$ python -q
>>> import numpy as np
>>> from numpy import linalg as LA
>>> np.set_printoptions(precision=3, suppress=True, linewidth=120)
>>> tidy = lambda a: np.round(a, 3) + 0
>>> X = np.load("w.npy")
>>> X
array([[5, 2, 1],
       [2, 5, 0],
       [1, 0, 1]])
>>> tidy(LA.eigvals(X).sum().real)
np.float64(11.0)
>>> tidy(LA.det(X[::-1]))
np.float64(-16.0)
>>> tidy(np.poly(X))
array([  1., -11.,  30., -16.])
>>> vals, evecs = LA.eigh(X)
>>> x = np.array([-3, 0, 2])
>>> tidy(x @ X @ x / (x @ x)), tidy(vals[0]), tidy(vals[-1])
(np.float64(2.846), np.float64(0.703), np.float64(7.084))
>>> tidy(evecs * np.maximum(vals, 0) @ evecs.T)
array([[5., 2., 1.],
       [2., 5., 0.],
       [1., 0., 1.]])
>>> r0 = np.array([1, 2, 2])
>>> B = X + np.outer(r0, np.eye(3)[1])
>>> tidy(LA.det(B) / LA.det(X)), tidy(1 + LA.solve(X, r0)[1])
(np.float64(1.625), np.float64(1.625))
>>> def softmax(z):
...     e = np.exp(z - z.max(axis=-1, keepdims=True))
...     return e / e.sum(axis=-1, keepdims=True)
... 
>>> tidy(softmax(X).sum(axis=1))
array([1., 1., 1.])
>>> tidy(softmax(X[0] + -3))
array([0.936, 0.047, 0.017])
>>> S = X @ X.T / np.sqrt(3)
>>> tidy(softmax(S + np.triu(np.full(S.shape, -np.inf), 1)))
array([[1.   , 0.   , 0.   ],
       [0.006, 0.994, 0.   ],
       [0.834, 0.083, 0.083]])
>>> tidy(softmax(S)[0] @ X)
array([4.991, 2.009, 0.997])
>>> K = np.load("dump.npy")
>>> print(K)
[[0 0 1]
 [0 0 1]
 [1 1 0]]
>>> left, sig, Vh = LA.svd(K)
>>> print(np.argmax(sig[:-1] / (sig[1:] + 1e-6)) + 1)
2
>>> B = left[:, :2] @ np.diag(sig[:2]) @ Vh[:2]
>>> print(B)
[[0. 0. 1.]
 [0. 0. 1.]
 [1. 1. 0.]]
>>> tidy(LA.norm(K - B) / LA.norm(K))
np.float64(0.0)
>>> LA.matrix_rank(B)
np.int64(2)
>>> LA.matrix_rank(K, rtol=0.05)
np.int64(2)
>>> A = np.load("sample12.npy")
>>> A
array([[ 3.02 , -1.041, -3.846],
       [-1.034,  4.56 , -1.771],
       [ 0.797,  2.473,  4.272],
       [ 3.166,  2.732,  2.741],
       [ 3.374,  2.392, -2.81 ],
       [ 4.706, -1.653, -0.352],
       [-0.765,  4.934,  0.261],
       [-1.672, -4.691,  0.45 ],
       [-4.207,  1.826,  1.992],
       [-0.946, -0.399,  4.893],
       [-1.057, -0.985, -4.787],
       [-4.383,  1.59 ,  1.806],
       [-3.274, -3.747, -0.493],
       [-0.427, -3.146,  3.863],
       [-4.671, -1.552,  0.878],
       [ 2.488,  0.949, -4.232],
       [ 1.234,  4.845,  0.07 ],
       [-1.546,  4.566,  1.326],
       [ 4.297,  2.187, -1.326],
       [ 2.956, -3.936,  0.879]])
>>> x = np.array([-7, 0, 1])
>>> y = A @ x
>>> tidy(LA.lstsq(A, y)[0])
array([-7.,  0.,  1.])
>>> tidy(LA.solve(A.T @ A, A.T @ y))
array([-7.,  0.,  1.])
>>> rng = np.random.default_rng(95247)
>>> y = y + 0.3 * rng.normal(size=20)
>>> tidy(y)
array([-24.77 ,   5.366,  -1.04 , -19.119, -26.715, -33.004,   5.846,  12.552,  31.374,  11.704,   2.438,  32.288,
        22.576,   7.32 ,  33.671, -21.686,  -8.349,  11.549, -31.113, -19.667])
>>> coef, *_ = LA.lstsq(A, y)
>>> [round(float(LA.norm(LA.solve(A.T @ A + lam * np.eye(3), A.T @ y))), 2) for lam in (0, 1, 10, 100)]
[7.04, 7.0, 6.64, 4.47]
>>> tidy(LA.norm(y - A @ coef))
np.float64(0.97)
